>>> import numpy as np
>>> np.set_printoptions(suppress=True, linewidth=160)
>>> def tidy(a):
...     return np.round(a, 3) + 0
... 
>>> M = np.load("w.npy")
>>> M
array([[0, 0, 0, 0, 0, 1],
       [0, 0, 0, 1, 0, 0],
       [1, 0, 0, 0, 0, 0],
       [0, 0, 1, 0, 0, 0],
       [0, 1, 0, 0, 0, 0],
       [0, 0, 0, 0, 1, 0]])
>>> Y = np.array([[-5, 2, -3],
...     [2, 2, 3],
...     [4, -5, 0],
...     [-1, 2, 5],
...     [3, -2, 5],
...     [2, -3, -1]])
>>> np.linalg.matrix_rank(np.vstack([M, Y.T]))
np.int64(6)
>>> Y @ M
Traceback (most recent call last):
  File "<python-input-7>", line 1, in <module>
    Y @ M
    ~~^~~
ValueError: matmul: Input operand 1 has a mismatch in its core dimension 0, with gufunc signature (n?,k),(k,m?)->(n?,m?) (size 6 is different from 3)
>>> np.einsum("ik,kj->ij", M, Y)
array([[ 2, -3, -1],
       [-1,  2,  5],
       [-5,  2, -3],
       [ 4, -5,  0],
       [ 2,  2,  3],
       [ 3, -2,  5]])
>>> M @ Y
array([[ 2, -3, -1],
       [-1,  2,  5],
       [-5,  2, -3],
       [ 4, -5,  0],
       [ 2,  2,  3],
       [ 3, -2,  5]])
>>> np.einsum("ij->j", M)
array([1, 1, 1, 1, 1, 1])
>>> np.einsum("ik,kj->ji", M, Y)
array([[ 2, -1, -5,  4,  2,  3],
       [-3,  2,  2, -5,  2, -2],
       [-1,  5, -3,  0,  3,  5]])
>>> np.vstack([M, Y.T]).shape
(9, 6)
>>> tidy(np.linalg.svd(M, compute_uv=False))
array([1., 1., 1., 1., 1., 1.])
>>> M - M[0]
array([[ 0,  0,  0,  0,  0,  0],
       [ 0,  0,  0,  1,  0, -1],
       [ 1,  0,  0,  0,  0, -1],
       [ 0,  0,  1,  0,  0, -1],
       [ 0,  1,  0,  0,  0, -1],
       [ 0,  0,  0,  0,  1, -1]])
>>> np.unravel_index(np.abs(M).argmax(), M.shape)
(np.int64(0), np.int64(5))
>>> M.sum(axis=1)
array([1, 1, 1, 1, 1, 1])
>>> np.abs(M).max()
np.int64(1)
>>> M[6]
Traceback (most recent call last):
  File "<python-input-18>", line 1, in <module>
    M[6]
    ~^^^
IndexError: index 6 is out of bounds for axis 0 with size 6
>>> M.sum(axis=0)
array([1, 1, 1, 1, 1, 1])
>>> tidy(np.linalg.norm(M))
np.float64(2.449)
>>> np.count_nonzero(M)
np.int64(6)
>>> q, vecs = np.linalg.qr(M[:, :4])[0], np.linalg.qr(M[:, 4:])[0]
>>> s = np.linalg.svd(q.T @ vecs, compute_uv=False)
>>> np.degrees(np.arccos(s.clip(0, 1)))
array([90., 90.])
>>> K = np.array([[-1, -3, -2, 1],
...     [-5, 1, 2, -3],
...     [1, 2, 2, 0],
...     [-5, -5, 0, -2],
...     [-3, -5, -3, -2],
...     [2, 3, -2, 5],
...     [2, 1, -2, 0]])
>>> K[:, 2] = 5 * K[:, 0]
>>> K
array([[ -1,  -3,  -5,   1],
       [ -5,   1, -25,  -3],
       [  1,   2,   5,   0],
       [ -5,  -5, -25,  -2],
       [ -3,  -5, -15,  -2],
       [  2,   3,  10,   5],
       [  2,   1,  10,   0]])
>>> r0, r1 = K[1], K[3]
>>> r0 @ r0
np.int64(660)
>>> p = (r0 @ r1) / (r0 @ r0) * r0
>>> np.outer(r0, r1)
array([[ 25,  25, 125,  10],
       [ -5,  -5, -25,  -2],
       [125, 125, 625,  50],
       [ 15,  15,  75,   6]])
>>> np.linalg.matrix_rank(np.outer(r0, r1))
np.int64(1)
>>> tidy((r1 - p) @ r0)
np.float64(0.0)
>>> tidy(p)
array([ -4.932,   0.986, -24.659,  -2.959])
>>> m1 = np.array([[-2, 7, 7], [-7, 0, -1], [12, 7, 9]])
>>> m1
array([[-2,  7,  7],
       [-7,  0, -1],
       [12,  7,  9]])
>>> tidy(np.linalg.det(2 * m1)), tidy(np.linalg.det(m1))
(np.float64(0.0), np.float64(0.0))
>>> tidy(np.linalg.det(m1.T))
np.float64(0.0)
>>> np.kron(np.eye(2, dtype=int), m1)
array([[-2,  7,  7,  0,  0,  0],
       [-7,  0, -1,  0,  0,  0],
       [12,  7,  9,  0,  0,  0],
       [ 0,  0,  0, -2,  7,  7],
       [ 0,  0,  0, -7,  0, -1],
       [ 0,  0,  0, 12,  7,  9]])
>>> arr = np.load("data.npy")
>>> arr
array([[2., 3., 0., 0., 0., 0.],
       [3., 4., 3., 0., 0., 0.],
       [0., 3., 1., 3., 0., 0.],
       [0., 0., 3., 3., 3., 0.],
       [0., 0., 0., 3., 2., 3.],
       [0., 0., 0., 0., 3., 0.]])
>>> x0 = np.array([0, 1, 1, 3, 2, 1])
>>> target = arr @ x0
>>> coef, lr = np.zeros(6), 1 / np.linalg.norm(arr, 2) ** 2
>>> for i in range(150):
...     coef -= lr * arr.T @ (arr @ coef - target)
...     if i % 50 == 0: print(i, round(np.linalg.norm(arr @ coef - target), 3))
... 
0 5.686
50 0.042
100 0.028
>>> tidy(np.linalg.cond(arr))
np.float64(16.587)
>>> rng = np.random.default_rng(3459)
>>> labels = rng.permutation(6)
>>> Y = arr[:, labels] * rng.choice([-1, 1], 6)
>>> Y
array([[ 0., -0., -3.,  0., -0.,  2.],
       [ 0., -0., -4.,  3., -0.,  3.],
       [ 0., -3., -3.,  1., -0.,  0.],
       [ 0., -3., -0.,  3., -3.,  0.],
       [ 3., -3., -0.,  0., -2.,  0.],
       [ 0., -0., -0.,  0., -3.,  0.]])
>>> left, _, Vt = np.linalg.svd(arr.T @ Y)
>>> labels
array([5, 3, 1, 2, 4, 0])
>>> ev, vecs = np.linalg.eigh(arr)
>>> (ev > 1e-8).sum(), (ev < -1e-8).sum()
(np.int64(4), np.int64(2))
>>> tidy(ev.sum()), np.trace(arr)
(np.float64(12.0), np.float64(12.0))
>>> tidy(vecs.T @ vecs)
array([[1., 0., 0., 0., 0., 0.],
       [0., 1., 0., 0., 0., 0.],
       [0., 0., 1., 0., 0., 0.],
       [0., 0., 0., 1., 0., 0.],
       [0., 0., 0., 0., 1., 0.],
       [0., 0., 0., 0., 0., 1.]])
>>> tidy(ev)
array([-3.411, -1.947,  0.475,  2.806,  6.204,  7.874])
>>> tidy(np.linalg.eigvalsh(arr @ arr))
array([ 0.225,  3.791,  7.872, 11.633, 38.487, 61.992])
>>> tidy(np.abs(vecs[:, -1]))
array([0.307, 0.6  , 0.468, 0.473, 0.3  , 0.114])
>>> left, s, Vt = np.linalg.svd(m1)
>>> vecs = Vt[:(s > 1e-8).sum()]
>>> x0 = m1[0] + 4 * m1[1] + rng.integers(2) * np.eye(3)[0]
>>> x0
array([-29.,   7.,   3.])
>>> tidy(vecs.T @ vecs)
array([[ 0.99 , -0.071,  0.068],
       [-0.071,  0.485,  0.495],
       [ 0.068,  0.495,  0.525]])
>>> np.linalg.matrix_rank(np.vstack([m1, x0]))
np.int64(3)
>>> tidy(np.diag(vecs.T @ vecs))
array([0.99 , 0.485, 0.525])
>>> np.linalg.norm(arr, axis=1).argmax()
np.int64(1)
>>> tidy(np.linalg.norm(arr, 1)), tidy(np.linalg.norm(arr, np.inf))
(np.float64(10.0), np.float64(10.0))
>>> F = np.load("out18.npy")
>>> F
array([[ 2, -2,  2,  2, -2],
       [-2,  2, -2,  2,  2],
       [ 2, -2,  2, -2,  2],
       [ 2,  2, -2,  2, -2],
       [-2,  2,  2, -2,  2]])
>>> x0 = np.array([-2, -1, -3, 4, -1])
>>> target = F @ x0
>>> target
array([  2,  14, -18,  10, -14])
>>> tidy(np.linalg.solve(F, F[:, 0]))
array([1., 0., 0., 0., 0.])
>>> tidy(np.linalg.solve(F, target))
array([-2., -1., -3.,  4., -1.])
>>> tidy(np.linalg.solve(F, -3 * target))
array([  6.,   3.,   9., -12.,   3.])
>>> tidy(np.linalg.solve(F.T, F[4]))
array([0., 0., 0., 0., 1.])
